$ python3 -q
>>> import numpy as np
>>> np.set_printoptions(suppress=True, linewidth=140)
>>> Z = 3 * np.array([[-1.4, 1.1, 0.6], [0.0, -0.2, 0.2], [-1.6, 0.7, 0.3]])
>>> rng = np.random.default_rng(5678)
>>> labels = rng.integers(0, 3, 22)
>>> M = Z[labels] + rng.normal(size=(22, 3))
>>> print(M.round(2))
[[-4.82  3.47  3.65]
 [-4.72  1.53  1.11]
 [ 0.52 -0.25  0.51]
 [-6.66  2.36  1.06]
 [-2.46  2.75  1.57]
 [-5.2   2.23 -0.76]
 [-4.02  3.4   0.94]
 [-0.59 -0.93  0.13]
 [-2.74  2.48  1.43]
 [-3.85  4.42  0.67]
 [ 0.52 -1.14  0.36]
 [-3.77  3.04  0.87]
 [ 1.21 -0.03  1.22]
 [-4.45  3.8   1.94]
 [-3.81  4.31  1.25]
 [-0.74 -1.6   1.2 ]
 [-5.21  2.36  1.52]
 [-4.67  3.05 -1.13]
 [-4.49  3.54  2.76]
 [ 0.88 -2.28  0.37]
 [-3.42  4.7   1.44]
 [-2.61  2.44  1.33]]
>>> x = np.array([4, 9, 5])
>>> rhs = M @ x
>>> print(np.round(np.linalg.lstsq(M, rhs)[0], 2))
[4. 9. 5.]
>>> print(np.round(np.linalg.pinv(M) @ M, 2) + 0)
[[1. 0. 0.]
 [0. 1. 0.]
 [0. 0. 1.]]
>>> rhs = rhs + 0.05 * rng.normal(size=22)
>>> print(rhs.round(2))
[ 30.12   0.27   2.42  -0.07  22.79  -4.48  19.22 -10.18  18.54  27.67  -6.38  16.52  10.7   26.1   29.88 -11.42   8.03   3.08  27.74
 -15.22  35.95  18.24]
>>> coef, *_ = np.linalg.lstsq(M, rhs)
>>> print(np.round(M.T @ (rhs - M @ coef), 2) + 0)
[0. 0. 0.]
>>> print([round(float(np.linalg.norm(np.linalg.solve(M.T @ M + lam * np.eye(3), M.T @ rhs))), 2) for lam in (0, 1, 10, 100)])
[11.06, 10.68, 8.22, 3.43]
>>> print(coef.round(2))
[4.01 9.02 4.99]
>>> print(round(float(np.linalg.norm(rhs - M @ coef)), 2))
0.25
>>> P = M @ np.linalg.solve(M.T @ M, M.T)
>>> print(np.round(np.diag(P), 2))
[0.3  0.16 0.02 0.28 0.07 0.28 0.07 0.05 0.05 0.16 0.03 0.05 0.1  0.1  0.13 0.21 0.14 0.29 0.16 0.11 0.19 0.05]
>>> print(np.round(np.linalg.eigvalsh(P), 2) + 0)
[0. 0. 0. 0. 0. 0. 0. 0. 0. 0. 0. 0. 0. 0. 0. 0. 0. 0. 0. 1. 1. 1.]
>>> print(np.allclose(P @ P, P))
True
>>> print(np.linalg.matrix_rank(np.eye(22) - P))
19
>>> print(np.round(P @ M[:, 2], 2))
[ 3.65  1.11  0.51  1.06  1.57 -0.76  0.94  0.13  1.43  0.67  0.36  0.87  1.22  1.94  1.25  1.2   1.52 -1.13  2.76  0.37  1.44  1.33]
>>> print(np.round(np.trace(P), 2))
3.0
>>> x = np.array([-2, 2, -2])
>>> a = np.maximum(M @ x, 0)
>>> print(np.round(M * (a > 1e-9)[:, None], 2))
[[-4.82  3.47  3.65]
 [-4.72  1.53  1.11]
 [ 0.   -0.    0.  ]
 [-6.66  2.36  1.06]
 [-2.46  2.75  1.57]
 [-5.2   2.23 -0.76]
 [-4.02  3.4   0.94]
 [-0.   -0.    0.  ]
 [-2.74  2.48  1.43]
 [-3.85  4.42  0.67]
 [ 0.   -0.    0.  ]
 [-3.77  3.04  0.87]
 [ 0.   -0.    0.  ]
 [-4.45  3.8   1.94]
 [-3.81  4.31  1.25]
 [-0.   -0.    0.  ]
 [-5.21  2.36  1.52]
 [-4.67  3.05 -1.13]
 [-4.49  3.54  2.76]
 [ 0.   -0.    0.  ]
 [-3.42  4.7   1.44]
 [-2.61  2.44  1.33]]
>>> print(np.round(np.tanh(M @ x), 2))
[ 1.    1.   -0.99  1.    1.    1.    1.   -0.74  1.    1.   -1.    1.   -1.    1.    1.   -1.    1.    1.    1.   -1.    1.    1.  ]
>>> gram = np.cov(M, rowvar=False)
>>> print(np.round(np.corrcoef(M[:, 2], M[:, 1])[0, 1], 2))
0.33
>>> print(np.argsort(-M.std(axis=0).round(6), kind="stable"))
[0 1 2]
>>> print(np.round(M.std(axis=0), 2))
[2.22 2.03 0.99]
>>> print(np.round(np.linalg.eigvalsh(gram)[::-1], 2))
[8.53 1.22 0.78]
>>> print(gram.round(2))
[[ 5.17 -3.67 -0.45]
 [-3.67  4.33  0.69]
 [-0.45  0.69  1.03]]
>>> print(np.argwhere(np.triu(np.abs(np.corrcoef(M.T)) > 0.8, 1)))
[]
>>> W0 = np.load("sample0.npy")
>>> print(W0)
[[  0   0   0]
 [ -8   3   9]
 [ -4   6   1]
 [  0   0   0]
 [ -4   6   1]
 [  0   0   0]
 [ -4   6   1]
 [ -8   3   9]
 [  0   0   0]
 [  3  -4  -9]
 [  3  -4  -9]
 [  0   0   0]
 [  3  -4  -9]
 [ -4   6   1]
 [  0   0   0]
 [ -4   6   1]
 [ -9   5   1]
 [  0   0   0]
 [-12   9  10]
 [ -1   2  -8]
 [  0   0   0]
 [  0   0   0]
 [  3  -4  -9]]
>>> # row 3 repeats row 0
>>> Ac = W0 - W0.mean(axis=0)
>>> left, s, Vh = np.linalg.svd(Ac, full_matrices=False)
>>> print(s.round(2))
[34.25 11.59  6.17]
>>> print(np.linalg.matrix_rank(Ac))
3
>>> print(np.round(s ** 2 / (s ** 2).sum(), 2))
[0.87 0.1  0.03]
>>> print(np.abs(Vh[0]).argmax())
2
>>> print((np.sign(left[:, 0]) == np.sign(left[0, 0])).astype(int))
[1 0 0 1 0 1 0 0 1 1 1 1 1 0 1 0 0 1 0 1 1 1 1]
>>> print(np.round(Ac.mean(axis=0), 2) + 0)
[0. 0. 0.]
>>> labels = W0[:, 0] > np.median(W0[:, 0])
>>> f = W0[labels].mean(axis=0) - W0[~labels].mean(axis=0)
>>> print(labels.astype(int))
[0 0 0 0 0 0 0 0 0 1 1 0 1 0 0 0 0 0 0 0 0 0 1]
>>> print(round(float((((W0 - W0.mean(axis=0)) @ f > 0) == labels).mean()), 2))
0.57
>>> print(f.round(2))
[  6.05  -6.74 -10.37]
>>> print(((W0 - W0.mean(axis=0)) @ f > 0).astype(int))
[1 0 0 1 0 1 0 0 1 1 1 1 1 0 1 0 0 1 0 1 1 1 1]
>>> M2 = np.array([[0, 1], [-1, 0]])
>>> A = np.block([[np.zeros((2, 2)), M2], [M2.T, np.zeros((2, 2))]])
>>> print(A)
[[ 0.  0.  0.  1.]
 [ 0.  0. -1.  0.]
 [ 0. -1.  0.  0.]
 [ 1.  0.  0.  0.]]
>>> # orthonormal columns
>>> left, s, Vh = np.linalg.svd(A, full_matrices=False)
>>> print(np.sqrt((s ** 2).sum()), round(float(np.linalg.norm(A)), 2))
2.0 2.0
>>> print(np.cumsum(s ** 2) / np.sum(s ** 2))
[0.25 0.5  0.75 1.  ]
>>> print(s / s[0])
[1. 1. 1. 1.]
>>> print(left.T @ A @ Vh.T)
[[1. 0. 0. 0.]
 [0. 1. 0. 0.]
 [0. 0. 1. 0.]
 [0. 0. 0. 1.]]
>>> t3 = np.stack([A, 3 * A, A[::-1]])
>>> print(np.linalg.matrix_rank(t3.reshape(3, -1)))
2
>>> print(np.linalg.matrix_rank(t3))
[4 4 4]
>>> print(np.round(np.linalg.norm(t3, axis=(1, 2)), 2))
[2. 6. 2.]
>>> print(t3.sum(axis=0))
[[ 1.  0.  0.  4.]
 [ 0. -1. -4.  0.]
 [ 0. -4. -1.  0.]
 [ 4.  0.  0.  1.]]
>>> print(np.einsum("bij,cij->bc", t3, t3))
[[ 4. 12.  0.]
 [12. 36.  0.]
 [ 0.  0.  4.]]
>>> ev, evecs = np.linalg.eigh(A)
>>> x = np.array([-3, 1, 0, 2])
>>> print(np.abs(A).sum(axis=1).max(), np.abs(ev).max())
1.0 1.0
>>> print(np.round(evecs * np.maximum(ev, 0) @ evecs.T, 2))
[[ 0.5  0.   0.   0.5]
 [ 0.   0.5 -0.5  0. ]
 [ 0.  -0.5  0.5  0. ]
 [ 0.5  0.   0.   0.5]]
>>> print(np.round(evecs * np.abs(ev) @ evecs.T, 2) + 0)
[[1. 0. 0. 0.]
 [0. 1. 0. 0.]
 [0. 0. 1. 0.]
 [0. 0. 0. 1.]]
>>> data = np.load("w.npy")
>>> print(data)
[[ 1 -1  1 -1]
 [ 1  0  0  0]
 [ 1  1  1  1]
 [ 1  2  4  8]
 [ 1  3  9 27]
 [ 1  4 16 64]]
>>> left, s, Vh = np.linalg.svd(data)
>>> print(s.round(2))
[72.56  3.77  1.71  1.07]
>>> print(np.argmax(s[:-1] / (s[1:] + 1e-6)) + 1)
1
>>> M2 = left[:, :1] @ np.diag(s[:1]) @ Vh[:1]
>>> print(np.linalg.matrix_rank(data, rtol=0.05))
2
>>> print(np.round(np.linalg.norm(data - M2, 2), 2), round(float(s[1]), 2))
3.77 3.77
>>> print(round(np.linalg.norm(data - M2) / np.linalg.norm(data), 2))
0.06
>>> print(data[5] @ data[3])
585
>>> print(np.round(np.linalg.norm(data, axis=0), 2))
[ 2.45  5.57 18.84 69.94]
>>> print(round(float(np.linalg.norm(data, 2)), 2))
72.56
>>> print(np.linalg.norm(data, axis=1).argmax())
5
>>> print(np.round(np.linalg.norm(data, "nuc"), 2))
79.12
>>> M2 = data / np.linalg.norm(data, axis=1, keepdims=True)
>>> gram = M2 @ M2.T
>>> print(gram.round(2))
[[ 1.    0.5   0.   -0.27 -0.35 -0.39]
 [ 0.5   1.    0.5   0.11  0.03  0.02]
 [ 0.    0.5   1.    0.81  0.7   0.64]
 [-0.27  0.11  0.81  1.    0.98  0.96]
 [-0.35  0.03  0.7   0.98  1.    1.  ]
 [-0.39  0.02  0.64  0.96  1.    1.  ]]
>>> print(np.round(np.linalg.norm(M2, axis=1), 2))
[1. 1. 1. 1. 1. 1.]
>>> print(np.argwhere(np.triu(np.abs(gram) > 0.95, 1)))
[[3 4]
 [3 5]
 [4 5]]
>>> print(round(np.degrees(np.arccos(np.clip(gram[4, 2], -1, 1))), 2))
45.7
>>> M2 = np.c_[data[:, :2] @ np.array([[9, 9], [6, 8]]), np.array([-1, 1, 1, 1, -2, -2])]
>>> print(M2)
[[ 3  1 -1]
 [ 9  9  1]
 [15 17  1]
 [21 25  1]
 [27 33 -2]
 [33 41 -2]]
>>> print(np.linalg.matrix_rank(M2))
3
>>> print(np.round(np.linalg.norm(np.linalg.qr(data)[0].T @ M2, axis=0) ** 2 / ((M2 ** 2).sum(axis=0) + 1e-12), 2))
[1.   1.   0.89]
>>> print(np.round(np.linalg.norm(M2 - data @ np.linalg.lstsq(data, M2)[0], axis=0), 2) + 0)
[0.   0.   1.16]
>>> print(np.round(np.linalg.lstsq(data, M2[:, 0])[0], 2) + 0)
[9. 6. 0. 0.]
>>> m1 = np.array([[-6.0, -0.5, 1.5, -0.3, 0.7],
...     [-10.0, 1.2, -0.3, 1.2, 1.7],
...     [11.0, -0.3, 0.2, 0.9, -1.7]])
>>> M2 = m1 / np.linalg.norm(m1, axis=1, keepdims=True)
>>> gram = M2 @ M2.T
>>> print(np.argwhere(np.triu(np.abs(gram) > 0.95, 1)))
[[0 2]
 [1 2]]
>>> print(gram[2].round(2))
[-0.96 -0.98  1.  ]
>>> print(np.round(np.degrees(np.arccos(np.clip(gram[2, 1], -1, 1))), 2))
167.5
>>> print((gram - 2 * np.eye(3)).round(6).argmax(axis=1))
[1 0 0]
>>> feats = np.array([[3, 1, 0], [0, 0, 2], [3, 0, 0]])
>>> print(feats)
[[3 1 0]
 [0 0 2]
 [3 0 0]]
>>> print(np.round(np.linalg.eigvals(feats).sum().real, 2))
3.0
>>> print(round(float(np.linalg.det(feats[::-1])), 2))
-6.0
>>> print(np.round(np.linalg.eigvals(feats), 2))
[ 3.49+0.j   -0.25+1.29j -0.25-1.29j]
>>> print(np.einsum("ij,ji->", feats, feats))
9
>>> x = np.array([-1, 0, -1])
>>> rhs = feats @ x
>>> print(rhs)
[-3 -2 -3]
>>> print(np.round(np.linalg.solve(feats, rhs), 2))
[-1. -0. -1.]
>>> print(np.round(np.linalg.solve(feats, 3 * rhs), 2))
[-3. -0. -3.]
>>> Z = M[[18, 15]].astype(float)
>>> for _ in range(6):
...     labels = np.linalg.norm(M[:, None] - Z, axis=-1).argmin(axis=1)
...     Z = np.array([M[labels == j].mean(axis=0) for j in range(2)])
... 
>>> print(labels)
[0 0 1 0 0 0 0 1 0 0 1 0 1 0 0 1 0 0 0 1 0 0]
>>> print(np.abs(Z[1] - Z[0]).argmax())
0
>>> print(Z.round(2))
[[-4.18  3.12  1.23]
 [ 0.3  -1.04  0.63]]
